% python3 -q
>>> import numpy as np
>>> np.set_printoptions(precision=3, suppress=True, linewidth=160, floatmode="fixed")
>>> def tidy(a):
...     return np.round(a, 3) + 0
... 
>>> F = np.load("run17.npy")
>>> F
array([[ 4,  2, 11,  8,  7,  9],
       [10,  8, 13, 13,  9, 16],
       [ 6,  4, 11,  9,  7, 11],
       [10,  8,  9,  9,  5, 14],
       [ 6,  4, 11,  9,  7, 11],
       [ 6,  4,  7,  5,  3,  9],
       [ 6,  4,  3,  1,  0,  7],
       [10,  8,  5,  5,  1, 12],
       [ 4,  2,  9,  6,  5,  8],
       [10,  8,  9,  9,  5, 14]])
>>> U, s, Vt = np.linalg.svd(F)
>>> np.argmax(s[:-1] / (s[1:] + 1e-6)) + 1
np.int64(4)
>>> tidy(s)
array([62.107, 12.609,  3.373,  0.543,  0.000,  0.000])
>>> Y = U[:, :4] @ np.diag(s[:4]) @ Vt[:4]
>>> tidy(np.abs(F - Y).max())
np.float64(0.0)
>>> tidy(Y)
array([[ 4.000,  2.000, 11.000,  8.000,  7.000,  9.000],
       [10.000,  8.000, 13.000, 13.000,  9.000, 16.000],
       [ 6.000,  4.000, 11.000,  9.000,  7.000, 11.000],
       [10.000,  8.000,  9.000,  9.000,  5.000, 14.000],
       [ 6.000,  4.000, 11.000,  9.000,  7.000, 11.000],
       [ 6.000,  4.000,  7.000,  5.000,  3.000,  9.000],
       [ 6.000,  4.000,  3.000,  1.000,  0.000,  7.000],
       [10.000,  8.000,  5.000,  5.000,  1.000, 12.000],
       [ 4.000,  2.000,  9.000,  6.000,  5.000,  8.000],
       [10.000,  8.000,  9.000,  9.000,  5.000, 14.000]])
>>> G = F.T @ F
>>> np.allclose(G, G.T)
True
>>> np.diag(G)
array([ 576,  328,  858,  644,  313, 1309])
>>> f = np.array([3, -2])
>>> np.polyval(f, F[0])
array([10,  4, 31, 22, 19, 25])
>>> np.cross(F[0, :3], F[6, :3])
array([-38,  54,   4])
>>> np.linalg.cond(F) > 100
np.True_
>>> r = np.linalg.matrix_rank(F)
>>> r
np.int64(4)
>>> null = np.linalg.svd(F)[2][r:].T
>>> [int(np.linalg.matrix_rank(F[:, :j + 1])) for j in range(6)]
[1, 2, 3, 3, 4, 4]
>>> m1 = np.loadtxt("layer15.csv", delimiter=",")
>>> m1
array([[ -1.000,  -1.000,  -1.000,  -1.000,  -1.000,  -1.000,  -1.000,  -1.000,  -1.000,  -1.000,  -1.000,  -1.000],
       [ -1.000,  -2.000,  -2.000,  -2.000,  -2.000,  -2.000,  -2.000,  -2.000,  -2.000,  -2.000,  -2.000,  -2.000],
       [ -1.000,  -2.000,  -3.000,  -3.000,  -3.000,  -3.000,  -3.000,  -3.000,  -3.000,  -3.000,  -3.000,  -3.000],
       [ -1.000,  -2.000,  -3.000,  -4.000,  -4.000,  -4.000,  -4.000,  -4.000,  -4.000,  -4.000,  -4.000,  -4.000],
       [ -1.000,  -2.000,  -3.000,  -4.000,  -5.000,  -5.000,  -5.000,  -5.000,  -5.000,  -5.000,  -5.000,  -5.000],
       [ -1.000,  -2.000,  -3.000,  -4.000,  -5.000,  -6.000,  -6.000,  -6.000,  -6.000,  -6.000,  -6.000,  -6.000],
       [ -1.000,  -2.000,  -3.000,  -4.000,  -5.000,  -6.000,  -7.000,  -7.000,  -7.000,  -7.000,  -7.000,  -7.000],
       [ -1.000,  -2.000,  -3.000,  -4.000,  -5.000,  -6.000,  -7.000,  -8.000,  -8.000,  -8.000,  -8.000,  -8.000],
       [ -1.000,  -2.000,  -3.000,  -4.000,  -5.000,  -6.000,  -7.000,  -8.000,  -9.000,  -9.000,  -9.000,  -9.000],
       [ -1.000,  -2.000,  -3.000,  -4.000,  -5.000,  -6.000,  -7.000,  -8.000,  -9.000, -10.000, -10.000, -10.000],
       [ -1.000,  -2.000,  -3.000,  -4.000,  -5.000,  -6.000,  -7.000,  -8.000,  -9.000, -10.000, -11.000, -11.000],
       [ -1.000,  -2.000,  -3.000,  -4.000,  -5.000,  -6.000,  -7.000,  -8.000,  -9.000, -10.000, -11.000, -12.000]])
>>> evals, vecs = np.linalg.eigh(m1)
>>> (evals > 1e-8).sum(), (evals < -1e-8).sum()
(np.int64(0), np.int64(12))
>>> tidy(vecs.T @ vecs)
array([[1.000, 0.000, 0.000, 0.000, 0.000, 0.000, 0.000, 0.000, 0.000, 0.000, 0.000, 0.000],
       [0.000, 1.000, 0.000, 0.000, 0.000, 0.000, 0.000, 0.000, 0.000, 0.000, 0.000, 0.000],
       [0.000, 0.000, 1.000, 0.000, 0.000, 0.000, 0.000, 0.000, 0.000, 0.000, 0.000, 0.000],
       [0.000, 0.000, 0.000, 1.000, 0.000, 0.000, 0.000, 0.000, 0.000, 0.000, 0.000, 0.000],
       [0.000, 0.000, 0.000, 0.000, 1.000, 0.000, 0.000, 0.000, 0.000, 0.000, 0.000, 0.000],
       [0.000, 0.000, 0.000, 0.000, 0.000, 1.000, 0.000, 0.000, 0.000, 0.000, 0.000, 0.000],
       [0.000, 0.000, 0.000, 0.000, 0.000, 0.000, 1.000, 0.000, 0.000, 0.000, 0.000, 0.000],
       [0.000, 0.000, 0.000, 0.000, 0.000, 0.000, 0.000, 1.000, 0.000, 0.000, 0.000, 0.000],
       [0.000, 0.000, 0.000, 0.000, 0.000, 0.000, 0.000, 0.000, 1.000, 0.000, 0.000, 0.000],
       [0.000, 0.000, 0.000, 0.000, 0.000, 0.000, 0.000, 0.000, 0.000, 1.000, 0.000, 0.000],
       [0.000, 0.000, 0.000, 0.000, 0.000, 0.000, 0.000, 0.000, 0.000, 0.000, 1.000, 0.000],
       [0.000, 0.000, 0.000, 0.000, 0.000, 0.000, 0.000, 0.000, 0.000, 0.000, 0.000, 1.000]])
>>> tidy(vecs.T @ m1 @ vecs)
array([[-63.409,   0.000,   0.000,   0.000,   0.000,   0.000,   0.000,   0.000,   0.000,   0.000,   0.000,   0.000],
       [  0.000,  -7.120,   0.000,   0.000,   0.000,   0.000,   0.000,   0.000,   0.000,   0.000,   0.000,   0.000],
       [  0.000,   0.000,  -2.618,   0.000,   0.000,   0.000,   0.000,   0.000,   0.000,   0.000,   0.000,   0.000],
       [  0.000,   0.000,   0.000,  -1.379,   0.000,   0.000,   0.000,   0.000,   0.000,   0.000,   0.000,   0.000],
       [  0.000,   0.000,   0.000,   0.000,  -0.871,   0.000,   0.000,   0.000,   0.000,   0.000,   0.000,   0.000],
       [  0.000,   0.000,   0.000,   0.000,   0.000,  -0.615,   0.000,   0.000,   0.000,   0.000,   0.000,   0.000],
       [  0.000,   0.000,   0.000,   0.000,   0.000,   0.000,  -0.470,   0.000,   0.000,   0.000,   0.000,   0.000],
       [  0.000,   0.000,   0.000,   0.000,   0.000,   0.000,   0.000,  -0.382,   0.000,   0.000,   0.000,   0.000],
       [  0.000,   0.000,   0.000,   0.000,   0.000,   0.000,   0.000,   0.000,  -0.326,   0.000,   0.000,   0.000],
       [  0.000,   0.000,   0.000,   0.000,   0.000,   0.000,   0.000,   0.000,   0.000,  -0.289,   0.000,   0.000],
       [  0.000,   0.000,   0.000,   0.000,   0.000,   0.000,   0.000,   0.000,   0.000,   0.000,  -0.266,   0.000],
       [  0.000,   0.000,   0.000,   0.000,   0.000,   0.000,   0.000,   0.000,   0.000,   0.000,   0.000,  -0.254]])
>>> x0 = np.array([2, 2, 1, 0, 0, 3, 1, 3, 1, 0, 3, 3])
>>> y = m1 @ x0
>>> y
array([ -19.000,  -36.000,  -51.000,  -65.000,  -79.000,  -93.000, -104.000, -114.000, -121.000, -127.000, -133.000, -136.000])
>>> tidy(np.linalg.solve(m1, y + m1[:, 11]))
array([2.000, 2.000, 1.000, 0.000, 0.000, 3.000, 1.000, 3.000, 1.000, 0.000, 3.000, 4.000])
>>> tidy(np.linalg.solve(m1, 5 * y))
array([10.000, 10.000,  5.000,  0.000,  0.000, 15.000,  5.000, 15.000,  5.000,  0.000, 15.000, 15.000])
>>> tidy(np.linalg.solve(m1, m1[:, 0]))
array([1.000, 0.000, 0.000, 0.000, 0.000, 0.000, 0.000, 0.000, 0.000, 0.000, 0.000, 0.000])
